% python3 -q
>>> import numpy as np
>>> from numpy import linalg as LA
>>> np.set_printoptions(precision=1, suppress=True, linewidth=140, legacy="1.25")
>>> mat = np.load("mat.npy")
>>> print(mat)
[[  6  -2   3]
 [ -3 -10  -4]
 [  1  -6   4]
 [ -8  -5  13]
 [-10 -13  17]
 [-18 -16  14]
 [-18 -22  14]
 [-21 -22  10]
 [-28 -30  16]
 [-22 -35  21]
 [-13 -32  30]
 [-16 -33  37]
 [-24 -31  35]
 [-24 -40  43]
 [-27 -45  44]
 [-24 -48  45]
 [-15 -54  41]
 [-22 -46  39]
 [-25 -50  47]
 [-31 -54  44]
 [-32 -45  45]
 [-34 -41  36]
 [-34 -46  37]
 [-37 -50  45]
 [-31 -50  50]]
>>> O, r_ = LA.qr(mat)
>>> print(np.abs(np.diag(r_)))
[115.8  51.3  30.8]
>>> print(np.allclose(r_.T @ r_, mat.T @ mat))
True
>>> print(O.round(1) + 0)
[[-0.1 -0.2  0. ]
 [ 0.  -0.1  0.4]
 [ 0.  -0.1  0. ]
 [ 0.1  0.1 -0.3]
 [ 0.1  0.  -0.2]
 [ 0.2  0.2  0. ]
 [ 0.2  0.1  0.2]
 [ 0.2  0.2  0.3]
 [ 0.2  0.2  0.3]
 [ 0.2  0.   0.3]
 [ 0.1 -0.2 -0.1]
 [ 0.1 -0.2 -0.3]
 [ 0.2  0.1 -0.2]
 [ 0.2 -0.1 -0.2]
 [ 0.2 -0.1 -0.1]
 [ 0.2 -0.2 -0.1]
 [ 0.1 -0.6  0.2]
 [ 0.2 -0.2  0.1]
 [ 0.2 -0.2 -0.1]
 [ 0.3 -0.1  0.1]
 [ 0.3  0.1 -0.2]
 [ 0.3  0.2  0. ]
 [ 0.3  0.1  0.1]
 [ 0.3  0.1  0. ]
 [ 0.3 -0.1 -0.2]]
>>> print(round(np.trace(O @ O.T), 1))
3.0
>>> labels = mat[:, 1] > np.median(mat[:, 1])
>>> f = mat[labels].mean(axis=0) - mat[~labels].mean(axis=0)
>>> print(round(float((((mat - mat.mean(axis=0)) @ f > 0) == labels).mean()), 1))
0.9
>>> print(((mat - mat.mean(axis=0)) @ f > 0).astype(int))
[1 1 1 1 1 1 1 1 1 1 1 0 0 0 0 0 0 0 0 0 0 0 0 0 0]
>>> Xc = mat - mat.mean(axis=0)
>>> vecs = LA.svd(Xc)[2][:1]
>>> A2 = Xc - Xc @ vecs.T @ vecs
>>> print(np.cov(Xc @ vecs.T, rowvar=False))
613.1165980766269
>>> print(LA.norm(A2, axis=1).round(6).argmax())
16
>>> Z = mat[[6, 8]].astype(float)
>>> for _ in range(7):
...     labels = LA.norm(mat[:, None] - Z, axis=-1).argmin(axis=1)
...     Z = np.array([mat[labels == j].mean(axis=0) for j in range(2)])
... 
>>> print(labels)
[0 0 0 0 0 0 0 0 0 1 1 1 1 1 1 1 1 1 1 1 1 1 1 1 1]
>>> print(Z)
[[-11.  -14.    9.7]
 [-25.7 -43.8  39.9]]
>>> print(np.abs(Z[1] - Z[0]).argmax())
2
>>> x0 = np.array([-2, -3, 0])
>>> h1 = np.maximum(Z @ x0, 0)
>>> print(np.maximum(Z @ (3 * x0), 0))
[192.  547.9]
>>> print(np.maximum(Z @ x0, 0) - np.maximum(-Z @ x0, 0))
[ 64.  182.6]
>>> print(np.flatnonzero(h1 > 1e-9))
[0 1]
>>> E = np.array([[-2, 0, -2], [-2, -2, 0], [0, -2, -2]])
>>> rng = np.random.default_rng(7752)
>>> labels = rng.permutation(3)
>>> print(labels)
[1 2 0]
>>> A2 = E[labels][:, labels]
>>> print(np.round(LA.det(A2), 1), np.round(LA.det(E[labels]), 1))
-16.0 -16.0
>>> print(np.trace(A2))
-6
>>> print(A2)
[[-2  0 -2]
 [-2 -2  0]
 [ 0 -2 -2]]
>>> print(np.sort(np.abs(LA.eigvals(A2))))
[2. 2. 4.]
>>> O = E.astype(float).copy()
>>> for j in range(3):
...     O[:, j] -= O[:, :j] @ (O[:, :j].T @ O[:, j])
...     O[:, j] /= LA.norm(O[:, j])
... 
>>> print(np.round(O.T @ O, 1) + 0)
[[1. 0. 0.]
 [0. 1. 0.]
 [0. 0. 1.]]
>>> print(O)
[[-0.7  0.4 -0.6]
 [-0.7 -0.4  0.6]
 [ 0.  -0.8 -0.6]]
>>> A2 = E ** -1
Traceback (most recent call last):
  File "<python-input-42>", line 1, in <module>
    A2 = E ** -1
         ~~^^~~~
ValueError: Integers to negative integer powers are not allowed.
>>> A2 = LA.inv(E)
>>> print(np.round(LA.slogdet(E)[0], 1))
-1.0
>>> print(np.allclose(A2, E.T))
False
>>> print((np.abs(A2) > 1e-9).astype(int))
[[1 1 1]
 [1 1 1]
 [1 1 1]]
>>> print(E @ A2)
[[1. 0. 0.]
 [0. 1. 0.]
 [0. 0. 1.]]
>>> arr = np.load("arr.npy")
>>> print(arr)
[[59.9 20.9 70.6]
 [60.9 20.  68.8]
 [58.8 19.8 69.6]
 [60.3 21.2 69. ]
 [61.5 19.2 68.6]
 [60.5 18.  70.1]
 [60.2 21.2 71.7]
 [58.3 20.1 70.1]
 [60.4 19.3 69.9]
 [58.8 19.5 69.3]
 [59.3 19.  69.7]]
>>> C2 = np.cov(arr, rowvar=False)
>>> print(np.median(arr, axis=0))
[60.2 19.8 69.7]
>>> print(round(float(np.corrcoef(arr[:, 1], arr[:, 0])[0, 1]), 1))
-0.1
>>> print(C2.shape)
(3, 3)
>>> print(arr.std(axis=0))
[0.9 0.9 0.8]
>>> print(np.argsort(-arr.std(axis=0).round(6), kind="stable"))
[1 0 2]
>>> print(np.polyfit(arr[:, 1], arr[:, 0], 1))
[-0.1 61.5]
>>> Z = arr[[6, 8]].astype(float)
>>> for _ in range(5):
...     labels = LA.norm(arr[:, None] - Z, axis=-1).argmin(axis=1)
...     Z = np.array([arr[labels == j].mean(axis=0) for j in range(2)])
... 
>>> print(labels)
[0 1 1 1 1 1 0 1 1 1 1]
>>> print(np.abs(Z[1] - Z[0]).argmax())
2
>>> print(Z)
[[60.  21.  71.2]
 [59.9 19.6 69.5]]
>>> left, s, Vt = LA.svd(Z)
>>> print(s)
[133.8   1.1]
>>> print(np.argmax(s[:-1] / (s[1:] + 1e-6)) + 1)
1
>>> A2 = left[:, :1] @ np.diag(s[:1]) @ Vt[:1]
>>> print(A2)
[[60.5 20.5 70.9]
 [59.4 20.1 69.7]]
>>> print(round(LA.norm(Z - A2) / LA.norm(Z), 1))
0.0
